$ ipython --no-banner

In [1]: import numpy as np

In [2]: np.set_printoptions(precision=3, suppress=True, linewidth=140)

In [3]: s = 20 * 0.7 ** np.arange(7)

In [4]: Q, _ = np.linalg.qr(np.array([[-1.1, 0.9, -1.4, -0.8, -1.0, 0.7, -0.7],
   ...:     [-0.2, -0.6, 0.0, -1.0, -0.1, 0.2, 0.0],
   ...:     [1.4, 0.7, 0.2, 0.8, -2.3, 0.9, -1.3],
   ...:     [0.1, 0.1, -0.7, 0.2, -0.5, -1.0, -0.5],
   ...:     [2.3, -0.6, -0.4, -0.4, -0.8, -0.7, 3.1],
   ...:     [0.6, 0.2, -2.0, 0.6, 0.2, -0.4, 0.7],
   ...:     [0.9, -0.9, -1.1, 0.2, -0.1, 1.0, -0.8]]))

In [5]: rng = np.random.default_rng(78555)

In [6]: W0 = rng.normal(size=(13, 7)) * s @ Q

In [7]: W0
Out[7]: 
array([[ -9.835,   2.859,   5.322,   1.228,  -4.114,  -5.02 ,   5.27 ],
       [  4.379,  13.445,  12.654,   0.223,   4.098,   7.692,   6.488],
       [  3.752,   8.583, -11.597,  14.186,  -4.873, -11.144,   7.348],
       [  9.81 ,  -5.682, -11.253,  17.59 ,   1.823,  11.711, -14.549],
       [ -7.235,  11.379,   0.326,   3.426,  -3.759,  -5.914,  16.615],
       [ -6.74 ,  11.441,  11.503, -17.997,  10.111,   0.169,   1.565],
       [-13.263,   3.306,  14.79 , -24.873,  -0.392,  -7.179,   5.462],
       [-12.195,  30.417,  22.146, -29.577,   5.498, -16.643,  13.499],
       [ -0.126,  12.13 ,   6.813,  -6.49 ,   5.721,  -4.951,   5.245],
       [  4.617, -10.105,  -1.21 ,  -2.83 ,   6.215,   6.166, -17.883],
       [ -6.066,  19.257,   4.594,  -9.779,   4.216,   1.259,   6.75 ],
       [-16.796,  16.69 ,  19.621, -13.092,  -3.931, -10.498,  16.934],
       [ 13.026,   6.106, -11.381,   8.002,   9.408,   4.553,  -5.634]])

In [8]: hat = W0 @ np.linalg.solve(W0.T @ W0, W0.T)

In [9]: np.allclose(hat @ hat, hat)
Out[9]: True

In [10]: np.round(np.trace(hat), 3)
Out[10]: np.float64(7.0)

In [11]: Q, Rm = np.linalg.qr(W0)

In [12]: np.allclose(Rm.T @ Rm, W0.T @ W0)
Out[12]: True

In [13]: np.round(np.trace(Q @ Q.T), 3)
Out[13]: np.float64(7.0)

In [14]: round(float(abs(Rm[0, 0])), 3), round(np.linalg.norm(W0[:, 0]), 3)
Out[14]: (34.037, np.float64(34.037))

In [15]: vec = np.array([0, -5, 0, -2, -4, -4, 3])

In [16]: h1 = np.maximum(W0 @ vec, 0)

In [17]: np.tanh(W0 @ vec)
Out[17]: array([ 1., -1.,  1., -1.,  1., -1.,  1., -1., -1., -1., -1.,  1., -1.])

In [18]: np.maximum(W0 @ (3 * vec), 0)
Out[18]: array([106.8  ,   0.   ,  44.485,   0.   ,  74.377,   0.   , 239.672,   0.   ,   0.   ,   0.   ,   0.   , 153.762,   0.   ])

In [19]: W0 * (h1 > 1e-9)[:, None]
Out[19]: 
array([[ -9.835,   2.859,   5.322,   1.228,  -4.114,  -5.02 ,   5.27 ],
       [  0.   ,   0.   ,   0.   ,   0.   ,   0.   ,   0.   ,   0.   ],
       [  3.752,   8.583, -11.597,  14.186,  -4.873, -11.144,   7.348],
       [  0.   ,  -0.   ,  -0.   ,   0.   ,   0.   ,   0.   ,  -0.   ],
       [ -7.235,  11.379,   0.326,   3.426,  -3.759,  -5.914,  16.615],
       [ -0.   ,   0.   ,   0.   ,  -0.   ,   0.   ,   0.   ,   0.   ],
       [-13.263,   3.306,  14.79 , -24.873,  -0.392,  -7.179,   5.462],
       [ -0.   ,   0.   ,   0.   ,  -0.   ,   0.   ,  -0.   ,   0.   ],
       [ -0.   ,   0.   ,   0.   ,  -0.   ,   0.   ,  -0.   ,   0.   ],
       [  0.   ,  -0.   ,  -0.   ,  -0.   ,   0.   ,   0.   ,  -0.   ],
       [ -0.   ,   0.   ,   0.   ,  -0.   ,   0.   ,   0.   ,   0.   ],
       [-16.796,  16.69 ,  19.621, -13.092,  -3.931, -10.498,  16.934],
       [  0.   ,   0.   ,  -0.   ,   0.   ,   0.   ,   0.   ,  -0.   ]])

In [20]: Q, V = np.linalg.qr(W0[:, :2])[0], np.linalg.qr(W0[:, 2:])[0]

In [21]: s = np.linalg.svd(Q.T @ V, compute_uv=False)

In [22]: round(float(np.linalg.norm(Q @ Q.T - V @ V.T, 2)), 3)
Out[22]: 1.0

In [23]: (s > 0.9).sum()
Out[23]: np.int64(2)

In [24]: f = np.array([2, -1, 2, 3, 3, -1]) + 0.5

In [25]: A = np.eye(6) - 2 * np.outer(f, f) / (f @ f)

In [26]: A
Out[26]: 
array([[ 0.667,  0.067, -0.333, -0.467, -0.467,  0.067],
       [ 0.067,  0.987,  0.067,  0.093,  0.093, -0.013],
       [-0.333,  0.067,  0.667, -0.467, -0.467,  0.067],
       [-0.467,  0.093, -0.467,  0.347, -0.653,  0.093],
       [-0.467,  0.093, -0.467, -0.653,  0.347,  0.093],
       [ 0.067, -0.013,  0.067,  0.093,  0.093,  0.987]])

In [27]: idx = rng.permutation(6)

In [28]: idx
Out[28]: array([4, 3, 2, 1, 0, 5])

In [29]: out = A[idx][:, idx]

In [30]: out
Out[30]: 
array([[ 0.347, -0.653, -0.467,  0.093, -0.467,  0.093],
       [-0.653,  0.347, -0.467,  0.093, -0.467,  0.093],
       [-0.467, -0.467,  0.667,  0.067, -0.333,  0.067],
       [ 0.093,  0.093,  0.067,  0.987,  0.067, -0.013],
       [-0.467, -0.467, -0.333,  0.067,  0.667,  0.067],
       [ 0.093,  0.093,  0.067, -0.013,  0.067,  0.987]])

In [31]: round(float(np.linalg.det(out)), 3), round(np.linalg.det(A[idx]), 3)
Out[31]: (-1.0, np.float64(-1.0))

In [32]: np.trace(out)
Out[32]: np.float64(4.0)

In [33]: np.diag(out)
Out[33]: array([0.347, 0.347, 0.667, 0.987, 0.667, 0.987])

In [34]: np.sort(np.abs(np.linalg.eigvals(out)))
Out[34]: array([1., 1., 1., 1., 1., 1.])

In [35]: np.allclose(out, A)
Out[35]: False
